$ python -q
>>> import numpy as np
>>> import numpy.linalg as la
>>> np.set_printoptions(precision=2, suppress=True, linewidth=140)
>>> X = np.load("a.npy")
>>> X
array([[0, 1, 1],
       [1, 0, 1],
       [1, 1, 0]])
>>> B = X / np.sqrt((X ** 2).mean(axis=1, keepdims=True))
>>> la.matrix_rank(B) == la.matrix_rank(X)
np.True_
>>> B[1]
array([1.22, 0.  , 1.22])
>>> Q = X.astype(float).copy()
>>> for j in range(3):
...     Q[:, j] -= Q[:, :j] @ (Q[:, :j].T @ Q[:, j])
...     Q[:, j] /= la.norm(Q[:, j])
... 
>>> np.round(Q.T @ X, 2) + 0
array([[1.41, 0.71, 0.71],
       [0.  , 1.22, 0.41],
       [0.  , 0.  , 1.15]])
>>> Q
array([[ 0.  ,  0.82,  0.58],
       [ 0.71, -0.41,  0.58],
       [ 0.71,  0.41, -0.58]])
>>> np.round(Q.T @ Q, 2) + 0
array([[1., 0., 0.],
       [0., 1., 0.],
       [0., 0., 1.]])
>>> hat = np.triu(np.array([[5, 5, -4], [-4, 1, 2], [-5, -2, -4]]), 1) + np.eye(3)
>>> B = hat @ X @ la.inv(hat)
>>> hat @ X - X @ hat
array([[ 1., -4.,  3.],
       [ 2., -3.,  4.],
       [ 0., -5.,  2.]])
>>> np.trace(B), np.trace(X)
(np.float64(0.0), np.int64(0))
>>> la.matrix_rank(B)
np.int64(3)
>>> left, sig, VT = la.svd(X, full_matrices=False)
>>> np.allclose(left * sig @ VT, X)
True
>>> sig / sig[0]
array([1. , 0.5, 0.5])
>>> sig
array([2., 1., 1.])
>>> (sig > 1e-8).sum()
np.int64(3)
>>> np.cumsum(sig ** 2) / np.sum(sig ** 2)
array([0.67, 0.83, 1.  ])
>>> np.abs(left[:, 0]).round(6).argmax()
np.int64(0)
>>> np.round(VT @ VT.T, 2) + 0
array([[1., 0., 0.],
       [0., 1., 0.],
       [0., 0., 1.]])
>>> np.round(left.T @ X @ VT.T, 2) + 0
array([[2., 0., 0.],
       [0., 1., 0.],
       [0., 0., 1.]])
>>> evals, evecs = la.eig(X)
>>> np.sort(la.eigvals(X @ X))
array([1., 1., 4.])
>>> evals
array([-1.,  2., -1.])
>>> F = np.load("test14.npy")
>>> F
array([[ 0.9 , -0.37, -0.23],
       [-0.37, -0.35, -0.86],
       [-0.23, -0.86,  0.45]])
>>> np.all(la.eigvalsh(F) > 0)
np.False_
>>> np.round(la.eigvalsh(F).min(), 2)
np.float64(-1.0)
>>> evals, evecs = la.eigh(F)
>>> evecs @ np.diag(evals) @ evecs.T
array([[ 0.9 , -0.37, -0.23],
       [-0.37, -0.35, -0.86],
       [-0.23, -0.86,  0.45]])
>>> round(float(evals.sum()), 2), np.trace(F)
(1.0, np.float64(1.0))
>>> la.svd(F, compute_uv=False)
array([1., 1., 1.])
>>> la.matrix_rank(F)
np.int64(3)
>>> F.sum(axis=0)
array([ 0.3 , -1.58, -0.64])
>>> F.mean(axis=0)
array([ 0.1 , -0.53, -0.21])
>>> round(la.norm(F), 2)
np.float64(1.73)
>>> F.sum(axis=1)
array([ 0.3 , -1.58, -0.64])
>>> rng = np.random.default_rng(49)
>>> idx = rng.permutation(3)
>>> B = F[:, idx] * rng.choice([-1, 1], 3)
>>> B
array([[-0.23, -0.37, -0.9 ],
       [-0.86, -0.35,  0.37],
       [ 0.45, -0.86,  0.23]])
>>> left, _, VT = la.svd(F.T @ B)
>>> np.round(left @ VT, 2) + 0
array([[ 0.,  0., -1.],
       [ 0.,  1.,  0.],
       [ 1.,  0.,  0.]])
>>> feats = (rng.random((2, 2)) < 0.3) + np.eye(2)
>>> feats /= feats.sum(axis=1, keepdims=True)
>>> feats
array([[1. , 0. ],
       [0.5, 0.5]])
>>> idx = rng.permutation(2)
>>> B = feats[:, idx] * rng.choice([-1, 1], 2)
>>> B
array([[-0. ,  1. ],
       [-0.5,  0.5]])
>>> left, _, VT = la.svd(feats.T @ B)
>>> idx
array([1, 0])
>>> np.round(left @ VT, 2) + 0
array([[ 0.,  1.],
       [-1.,  0.]])
>>> np.round(la.lstsq(feats, B)[0], 2) + 0
array([[ 0.,  1.],
       [-1.,  0.]])
